$ python3 -q
>>> import numpy as np
>>> np.set_printoptions(precision=2, suppress=True, linewidth=200)
>>> def rnd(a):
...     return np.round(a, 2) + 0
... 
>>> m1 = np.load("data.npy")
>>> rnd(m1)
array([[-0.87,  0.31, -0.39],
       [-0.47, -0.26,  0.84],
       [ 0.16,  0.91,  0.37]])
>>> rnd(m1.T @ m1)
array([[1., 0., 0.],
       [0., 1., 0.],
       [0., 0., 1.]])
>>> rnd(np.linalg.norm(m1, axis=0))
array([1., 1., 1.])
>>> rng = np.random.default_rng(94)
>>> feats = np.eye(3, dtype=int)[rng.permutation(3)] * np.array([-4, 0, -7])
>>> feats
array([[-4,  0,  0],
       [ 0,  0, -7],
       [ 0,  0,  0]])
>>> rnd(np.linalg.svd(feats, compute_uv=False))
array([7., 4., 0.])
>>> np.kron(np.eye(2, dtype=int), feats)
array([[-4,  0,  0,  0,  0,  0],
       [ 0,  0, -7,  0,  0,  0],
       [ 0,  0,  0,  0,  0,  0],
       [ 0,  0,  0, -4,  0,  0],
       [ 0,  0,  0,  0,  0, -7],
       [ 0,  0,  0,  0,  0,  0]])
>>> rnd(np.linalg.det(feats[::-1]))
np.float64(0.0)
>>> rnd(np.linalg.det(feats.T))
np.float64(0.0)
>>> np.linalg.matrix_power(feats - np.diag(np.diag(feats)), 3)
array([[0, 0, 0],
       [0, 0, 0],
       [0, 0, 0]])
>>> feats @ feats
array([[16,  0,  0],
       [ 0,  0,  0],
       [ 0,  0,  0]])
>>> np.linalg.matrix_rank(feats - feats[0, 0] * np.eye(3))
np.int64(2)
>>> np.prod(np.diag(feats)), rnd(np.linalg.det(feats))
(np.int64(0), np.float64(0.0))
>>> W0 = np.eye(3, dtype=int)[rng.permutation(3)] * np.array([0, 3, 2])
>>> W0
array([[0, 0, 0],
       [0, 3, 0],
       [0, 0, 2]])
>>> rnd(np.sort(np.linalg.eigvals(W0)))
array([0., 2., 3.])
>>> W0 @ W0
array([[0, 0, 0],
       [0, 9, 0],
       [0, 0, 4]])
>>> np.linalg.matrix_power(W0 - np.diag(np.diag(W0)), 3)
array([[0, 0, 0],
       [0, 0, 0],
       [0, 0, 0]])
>>> np.prod(np.diag(W0)), rnd(np.linalg.det(W0))
(np.int64(0), np.float64(0.0))
>>> Uu, sigma, VT = np.linalg.svd(W0)
>>> vecs = VT[:(sigma > 1e-8).sum()]
>>> x = W0[0] + 2 * W0[1] + rng.integers(2) * np.eye(3)[2]
>>> x
array([0., 6., 0.])
>>> np.allclose(vecs.T @ vecs @ x, x)
True
>>> rnd(np.linalg.norm(x - vecs.T @ vecs @ x))
np.float64(0.0)
>>> np.linalg.matrix_rank(np.vstack([W0, x]))
np.int64(2)
>>> Uu, sigma, VT = np.linalg.svd(W0)
>>> sigma
array([3., 2., 0.])
>>> M2 = Uu[:, :2] @ np.diag(sigma[:2]) @ VT[:2]
>>> rnd(np.linalg.norm(W0 - M2, 2)), sigma[2]
(np.float64(0.0), np.float64(0.0))
>>> np.linalg.matrix_rank(W0, rtol=0.05)
np.int64(2)
>>> rnd(np.linalg.norm(W0 - M2) / np.linalg.norm(W0))
np.float64(0.0)
>>> np.abs(W0 - M2).max()
np.float64(0.0)
>>> X = np.load("sample17.npy")
>>> X
array([[-5, -5, -3,  0],
       [ 2,  1,  5, -5],
       [-5,  3,  1, -4],
       [ 5, -4,  5,  1]])
>>> O, vecs = np.linalg.qr(X[:, :1])[0], np.linalg.qr(X[:, 1:])[0]
>>> sigma = np.linalg.svd(O.T @ vecs, compute_uv=False)
>>> rnd(sigma)
array([0.94])
>>> P = np.triu(np.array([[0, 2, 2, 2], [-2, 2, 3, 3], [5, -3, 5, -5], [-3, 5, -3, 1]]), 1) + np.eye(4)
>>> M2 = P @ X @ np.linalg.inv(P)
>>> rnd(np.poly(M2))
array([   1.,    2.,  -32., -333.,  828.])
>>> u = np.array([1, 1, -2])
>>> np.cross(X[1, :3], X[3, :3])
array([ 25,  15, -13])
>>> np.polyval(u, X[1])
array([ 4,  0, 28, 18])
>>> u = np.array([-2, -2, 1])
>>> M2 = m1 + np.outer(u, np.eye(3)[1])
>>> rnd(M2)
array([[-0.87, -1.69, -0.39],
       [-0.47, -2.26,  0.84],
       [ 0.16,  1.91,  0.37]])
>>> np.linalg.matrix_rank(np.linalg.inv(M2) - np.linalg.inv(m1), tol=1e-8)
np.int64(1)
>>> np.linalg.matrix_rank(M2 - m1)
np.int64(1)
>>> rnd(np.linalg.det(M2) / np.linalg.det(m1)), rnd(1 + np.linalg.solve(m1, u)[1])
(np.float64(1.82), np.float64(1.82))
>>> mat = np.load("case19.npy")
>>> mat
array([[5., 1., 0.],
       [0., 5., 1.],
       [0., 0., 5.]])
>>> rnd(np.linalg.eigvals(mat))
array([5., 5., 5.])
>>> np.kron(np.eye(2, dtype=int), mat)
array([[5., 1., 0., 0., 0., 0.],
       [0., 5., 1., 0., 0., 0.],
       [0., 0., 5., 0., 0., 0.],
       [0., 0., 0., 5., 1., 0.],
       [0., 0., 0., 0., 5., 1.],
       [0., 0., 0., 0., 0., 5.]])
>>> rnd(np.linalg.det(mat.T))
np.float64(125.0)
>>> rnd(np.linalg.det(mat[::-1]))
np.float64(-125.0)
>>> np.einsum("ij,ji->", mat, mat)
np.float64(75.0)
>>> rank = np.linalg.matrix_rank(W0)
>>> rank
np.int64(2)
>>> ns = np.linalg.svd(W0)[2][rank:].T
>>> ns @ ns.T
array([[1., 0., 0.],
       [0., 0., 0.],
       [0., 0., 0.]])
>>> ns[:, 0] / ns[np.abs(ns[:, 0]).round(6).argmax(), 0]
array([1., 0., 0.])
>>> [int(np.linalg.matrix_rank(W0[:i])) for i in range(1, len(W0) + 1)]
[0, 1, 2]
